>>> import numpy as np
>>> import numpy.linalg as la
>>> np.set_printoptions(precision=4, suppress=True, linewidth=100, legacy="1.25")
>>> tidy = lambda a: np.round(a, 4) + 0
>>> q, _ = la.qr(np.array([[-0.2, -0.9, -1.6], [0.1, 0.5, -0.2], [0.8, 0.6, 0.1]]))
>>> arr = -3 * q
>>> print(tidy(arr))
[[ 0.7223 -2.5082 -1.4789]
 [-0.3612  1.4348 -2.6098]
 [-2.8893 -0.8064 -0.0435]]
>>> vec = np.array([4, 3, 0])
>>> print((arr @ vec).argmax())
1
>>> print(tidy(np.einsum("ij,j->i", arr, vec)))
[ -4.6354   2.8597 -13.9762]
>>> print(tidy((arr * vec).sum(axis=1)))
[ -4.6354   2.8597 -13.9762]
>>> print(tidy(arr @ (2 * vec)))
[ -9.2708   5.7193 -27.9525]
>>> print(tidy(arr @ np.eye(3)[1]))
[-2.5082  1.4348 -0.8064]
>>> print(tidy(arr @ vec))
[ -4.6354   2.8597 -13.9762]
>>> other = arr / la.norm(arr, axis=1, keepdims=True)
>>> C2 = other @ other.T
>>> print(tidy(C2))
[[1. 0. 0.]
 [0. 1. 0.]
 [0. 0. 1.]]
>>> print(tidy(np.degrees(np.arccos(np.clip(C2[0, 2], -1, 1)))))
90.0
>>> print(tidy(C2[0]))
[1. 0. 0.]
>>> print(np.argwhere(np.triu(np.abs(C2) > 0.95, 1)))
[]
>>> print((np.abs(C2) > 0.9).astype(int))
[[1 0 0]
 [0 1 0]
 [0 0 1]]
>>> rng = np.random.default_rng(832)
>>> lab = rng.permutation(3)
>>> other = arr[:, lab] * rng.choice([-1, 1], 3)
>>> print(tidy(other))
[[-1.4789  0.7223 -2.5082]
 [-2.6098 -0.3612  1.4348]
 [-0.0435 -2.8893 -0.8064]]
>>> U, _, vt = la.svd(arr.T @ other)
>>> print(tidy(U @ vt))
[[0. 1. 0.]
 [0. 0. 1.]
 [1. 0. 0.]]
>>> print(tidy(la.lstsq(arr, other)[0]))
[[0. 1. 0.]
 [0. 0. 1.]
 [1. 0. 0.]]
>>> print(lab)
[2 0 1]
>>> X = np.loadtxt("run7.csv", delimiter=",")
>>> print(X)
[[0.8333 0.1667]
 [0.5    0.5   ]]
>>> t = np.radians(180)
>>> r_ = np.eye(2)
>>> r_[0, 0] = r_[1, 1] = np.cos(t)
>>> r_[0, 1], r_[1, 0] = -np.sin(t), np.sin(t)
>>> print(tidy(r_))
[[-1.  0.]
 [ 0. -1.]]
>>> other = X @ r_.T
>>> print(np.allclose(X @ X.T, other @ other.T))
True
>>> print(tidy(la.det(r_)), np.trace(r_))
1.0 -2.0
>>> C2 = X.T @ X
>>> print(np.allclose(C2, C2.T))
True
>>> print(tidy(np.trace(C2)), tidy((X ** 2).sum()))
1.2222 1.2222
>>> print(tidy(la.svd(X, compute_uv=False) ** 2))
[1.1233 0.0989]
>>> r0 = np.array([3, -5])
>>> other = X + np.outer(r0, np.eye(2)[0])
>>> print(tidy(la.det(other) / la.det(X)), tidy(1 + la.solve(X, r0)[0]))
8.0012 8.0012
>>> print(other)
[[ 3.8333  0.1667]
 [-4.5     0.5   ]]
>>> print(la.matrix_rank(la.inv(other) - la.inv(X), tol=1e-8))
1
>>> E = np.load("block14.npy")
>>> print(E)
[[-20   0  -9]
 [  8 -24  -9]
 [  2  -8   7]]
>>> proj = np.triu(np.array([[-2, 0, 3], [1, -1, 1], [3, -3, -2]]), 1) + np.eye(3)
>>> other = proj @ E @ la.inv(proj)
>>> print(tidy(la.det(other)))
4944.0
>>> print(other)
[[-14. -24.  78.]
 [ 10. -32.   0.]
 [  2.  -8.   9.]]
>>> print(tidy(np.abs(la.svd(other)[2][-1])))
[0.9202 0.2977 0.2543]
>>> print(tidy(la.norm(other, 2) / la.norm(other)))
0.9306
>>> print(la.cond(other) > 100)
False
>>> vec = np.array([0, 2, 0])
>>> h1 = np.maximum(arr @ vec, 0)
>>> print(tidy(np.maximum(arr @ vec, 0) - np.maximum(-arr @ vec, 0)))
[-5.0164  2.8695 -1.6128]
>>> print(np.flatnonzero(h1 > 1e-9))
[1]
>>> print(tidy(np.maximum(arr @ (3 * vec), 0)))
[0.     8.6086 0.    ]
>>> print(tidy(arr * (h1 > 1e-9)[:, None]))
[[ 0.      0.      0.    ]
 [-0.3612  1.4348 -2.6098]
 [ 0.      0.      0.    ]]
>>> J = np.loadtxt("layer0.csv", delimiter=",")
>>> print(J)
[[ 1.0627  0.0314 -0.2404]
 [ 0.0314  1.0157 -0.1202]
 [-0.2404 -0.1202  1.9216]]
>>> vec = np.ones(3)
>>> for _ in range(6):
...     vec = J @ vec
...     vec /= la.norm(vec)
...     print(round(vec @ J @ vec, 4))
... 
1.3394
1.6726
1.8915
1.9705
1.9924
1.9981
>>> print(tidy(la.eigvalsh(J)[-1]))
2.0
>>> Lm = la.cholesky(J)
>>> print(la.eigvalsh(J).min() > 0)
True
>>> print(tidy(J / np.sqrt(np.outer(np.diag(J), np.diag(J)))))
[[ 1.      0.0302 -0.1682]
 [ 0.0302  1.     -0.086 ]
 [-0.1682 -0.086   1.    ]]
>>> w, vecs = la.eigh(J)
>>> vec = np.array([-2, 2, 3])
>>> print(tidy(vecs * np.sqrt(w) @ vecs.T))
[[ 1.026   0.013  -0.0996]
 [ 0.013   1.0065 -0.0498]
 [-0.0996 -0.0498  1.3817]]
>>> print(tidy(vec @ J @ vec))
26.7992
>>> print(tidy(vec @ J @ vec / (vec @ vec)), tidy(w[0]), tidy(w[-1]))
1.5764 1.0 2.0
>>> proj = np.triu(np.array([[9, 2, 2], [3, 1, 2], [8, 9, 3]]), 1) + np.eye(3)
>>> other = proj @ J @ la.inv(proj)
>>> print(tidy(la.det(other)))
2.0
>>> print(tidy(np.poly(other)))
[ 1. -4.  5. -2.]
>>> print(tidy(other))
[[ 0.6447  0.533   1.007 ]
 [-0.4494  1.6741  1.2736]
 [-0.2404  0.3606  1.6812]]
>>> print(np.trace(other), np.trace(J))
4.0 4.0
>>> r0 = np.array([5, 5, 0, 2])
>>> W0 = np.array([np.roll(r0, i) for i in range(4)])
>>> print(W0)
[[5 5 0 2]
 [2 5 5 0]
 [0 2 5 5]
 [5 0 2 5]]
>>> W = np.array([[1, -2, 0, 1, 0],
...     [1, 0, -2, -2, 2],
...     [0, 1, -1, -1, -1],
...     [-1, 2, -1, 2, -1]])
>>> c = np.array([2, 0, 1, 2, 0])
>>> hid = np.maximum(W0 @ W + c, 0)
>>> print((hid > 0).astype(int))
[[1 0 0 1 1]
 [1 1 0 0 1]
 [0 1 0 1 0]
 [1 1 0 1 0]]
>>> print(la.matrix_rank(hid))
4
>>> C = np.array([[2, 1], [-3, 2], [-3, 2], [1, -1], [-3, 3]])
>>> print(hid @ C)
[[ -3  33]
 [  0  26]
 [-42  27]
 [ 13  -9]]
